In [1]: import numpy as np

In [2]: np.set_printoptions(precision=2, suppress=True, linewidth=120)

In [3]: def tidy(a):
   ...:     return np.round(a, 2) + 0
   ...: 

In [4]: A = np.loadtxt("test19.csv", delimiter=",")

In [5]: A
Out[5]: 
array([[ 0.,  1.,  0., -2.,  0.],
       [ 1., -2., -2.,  2.,  2.],
       [ 1.,  0.,  2.,  2., -2.],
       [-1., -2., -2., -2.,  2.],
       [ 0.,  0., -2., -2.,  2.],
       [-1.,  2.,  0., -2.,  0.],
       [ 1.,  1.,  1., -1., -1.],
       [-2.,  1., -2., -2.,  2.],
       [ 2.,  1.,  2.,  2., -2.]])

In [6]: left, sv, Vh = np.linalg.svd(A)

In [7]: np.argmax(sv[:-1] / (sv[1:] + 1e-6)) + 1
Out[7]: np.int64(4)

In [8]: tidy(sv)
Out[8]: array([8.52, 5.57, 2.11, 1.98, 0.  ])

In [9]: B = left[:, :4] @ np.diag(sv[:4]) @ Vh[:4]

In [10]: tidy(np.linalg.norm(A - B, 2)), tidy(sv[4])
Out[10]: (np.float64(0.0), np.float64(0.0))

In [11]: tidy(np.linalg.norm(A - B) / np.linalg.norm(A))
Out[11]: np.float64(0.0)

In [12]: np.abs(np.diag(np.linalg.qr(A)[1])) > 1e-9
Out[12]: array([ True,  True,  True,  True, False])

In [13]: np.unique(A.round(6), axis=0).shape
Out[13]: (9, 5)

In [14]: [round(float(x), 2) for x in np.linalg.svd(A, compute_uv=False)[:3]]
Out[14]: [8.52, 5.57, 2.11]

In [15]: np.linalg.cond(A) > 100
Out[15]: np.True_

In [16]: np.linalg.matrix_rank(A, rtol=0.1)
Out[16]: np.int64(4)

In [17]: tidy(np.linalg.norm(A, 2) / np.linalg.norm(A))
Out[17]: np.float64(0.81)

In [18]: left, sv, Vh = np.linalg.svd(A)

In [19]: V = Vh[:(sv > 1e-8).sum()]

In [20]: rng = np.random.default_rng(144)

In [21]: x0 = A[5] + -1 * A[6] + rng.integers(2) * np.eye(5)[4]

In [22]: x0
Out[22]: array([-2.,  1., -1., -1.,  1.])

In [23]: tidy(V.T @ V)
Out[23]: 
array([[ 1. ,  0. ,  0. ,  0. ,  0. ],
       [ 0. ,  1. ,  0. ,  0. ,  0. ],
       [ 0. ,  0. ,  0.5,  0. , -0.5],
       [ 0. ,  0. ,  0. ,  1. ,  0. ],
       [ 0. ,  0. , -0.5,  0. ,  0.5]])

In [24]: tidy(np.linalg.norm(x0 - V.T @ V @ x0))
Out[24]: np.float64(0.0)

In [25]: np.linalg.matrix_rank(np.vstack([A, x0]))
Out[25]: np.int64(4)

In [26]: r = np.linalg.matrix_rank(A)

In [27]: r
Out[27]: np.int64(4)

In [28]: ns = np.linalg.svd(A)[2][r:].T

In [29]: ns.shape
Out[29]: (5, 1)

In [30]: tidy(A @ ns)
Out[30]: 
array([[0.],
       [0.],
       [0.],
       [0.],
       [0.],
       [0.],
       [0.],
       [0.],
       [0.]])

In [31]: [int(np.linalg.matrix_rank(np.delete(A, i, axis=0))) for i in range(9)]
Out[31]: [4, 4, 4, 4, 4, 4, 4, 4, 4]

In [32]: E = np.array([[0.0, 1.0, 1.0, 1.0, 1.0, 1.0, 1.0],
    ...:     [1.0, 0.0, 1.0, 1.0, 1.0, 1.0, 1.0],
    ...:     [1.0, 1.0, 0.0, 1.0, 1.0, 1.0, 1.0],
    ...:     [1.0, 1.0, 1.0, 0.0, 1.0, 1.0, 1.0],
    ...:     [1.0, 1.0, 1.0, 1.0, 0.0, 1.0, 1.0],
    ...:     [1.0, 1.0, 1.0, 1.0, 1.0, 0.0, 1.0],
    ...:     [1.0, 1.0, 1.0, 1.0, 1.0, 1.0, 0.0]])

In [33]: E.sum(axis=0)
Out[33]: array([6., 6., 6., 6., 6., 6., 6.])

In [34]: Lm = np.diag(E.sum(axis=1)) - E

In [35]: (np.linalg.eigvalsh(Lm) < 1e-8).sum()
Out[35]: np.int64(1)

In [36]: w, V = np.linalg.eigh(E)

In [37]: tidy(w.sum()), np.trace(E)
Out[37]: (np.float64(0.0), np.float64(0.0))

In [38]: tidy(np.linalg.svd(E, compute_uv=False))
Out[38]: array([6., 1., 1., 1., 1., 1., 1.])

In [39]: tidy(np.linalg.eigvalsh(E @ E))
Out[39]: array([ 1.,  1.,  1.,  1.,  1.,  1., 36.])

In [40]: np.abs(V[:, -1]).round(6).argmax()
Out[40]: np.int64(0)

In [41]: np.unique(w.round(6) + 0, return_counts=True)[1]
Out[41]: array([6, 1])

In [42]: tidy(w)
Out[42]: array([-1., -1., -1., -1., -1., -1.,  6.])

In [43]: tidy(V @ np.diag(w) @ V.T)
Out[43]: 
array([[0., 1., 1., 1., 1., 1., 1.],
       [1., 0., 1., 1., 1., 1., 1.],
       [1., 1., 0., 1., 1., 1., 1.],
       [1., 1., 1., 0., 1., 1., 1.],
       [1., 1., 1., 1., 0., 1., 1.],
       [1., 1., 1., 1., 1., 0., 1.],
       [1., 1., 1., 1., 1., 1., 0.]])

In [44]: m1 = np.load("block19.npy")

In [45]: m1
Out[45]: 
array([[-2,  0,  0,  0,  0,  0],
       [-1, -1,  0,  0,  0,  0],
       [ 1,  1, -2,  0,  0,  0],
       [ 1,  2,  0,  1,  0,  0],
       [ 1,  2,  0,  1, -1,  0],
       [ 2, -1,  1,  0,  0, -1]])

In [46]: # triangular

In [47]: x0 = np.array([3, 0, 3, 3, 0, 2])

In [48]: y = m1 @ x0

In [49]: coef, lr = np.zeros(6), 1 / np.linalg.norm(m1, 2) ** 2

In [50]: for i in range(60):
    ...:     coef -= lr * m1.T @ (m1 @ coef - y)
    ...:     if i % 10 == 0: print(i, round(np.linalg.norm(m1 @ coef - y), 2))
    ...: 
0 5.71
10 1.34
20 1.15
30 1.02
40 0.92
50 0.83

In [51]: tidy(np.linalg.cond(m1))
Out[51]: np.float64(11.62)

In [52]: z = rng.permutation(6)

In [53]: B = m1[:, z] * rng.choice([-1, 1], 6)

In [54]: B
Out[54]: 
array([[ 0,  0,  0,  0,  0, -2],
       [ 0,  1,  0,  0,  0, -1],
       [ 0, -1,  2,  0,  0,  1],
       [ 0, -2,  0,  1,  0,  1],
       [ 0, -2,  0,  1, -1,  1],
       [ 1,  1, -1,  0,  0,  2]])

In [55]: left, _, Vh = np.linalg.svd(m1.T @ B)

In [56]: z
Out[56]: array([5, 1, 2, 3, 4, 0])

In [57]: tidy(left @ Vh)
Out[57]: 
array([[ 0.,  0.,  0.,  0.,  0.,  1.],
       [ 0., -1.,  0.,  0.,  0.,  0.],
       [ 0.,  0., -1.,  0.,  0.,  0.],
       [ 0.,  0.,  0.,  1.,  0.,  0.],
       [ 0.,  0.,  0.,  0.,  1.,  0.],
       [-1.,  0.,  0.,  0.,  0.,  0.]])

In [58]: tidy(np.linalg.lstsq(m1, B)[0])
Out[58]: 
array([[ 0.,  0.,  0.,  0.,  0.,  1.],
       [ 0., -1.,  0.,  0.,  0.,  0.],
       [ 0.,  0., -1.,  0.,  0.,  0.],
       [ 0.,  0.,  0.,  1.,  0.,  0.],
       [ 0.,  0.,  0.,  0.,  1.,  0.],
       [-1.,  0.,  0.,  0.,  0.,  0.]])
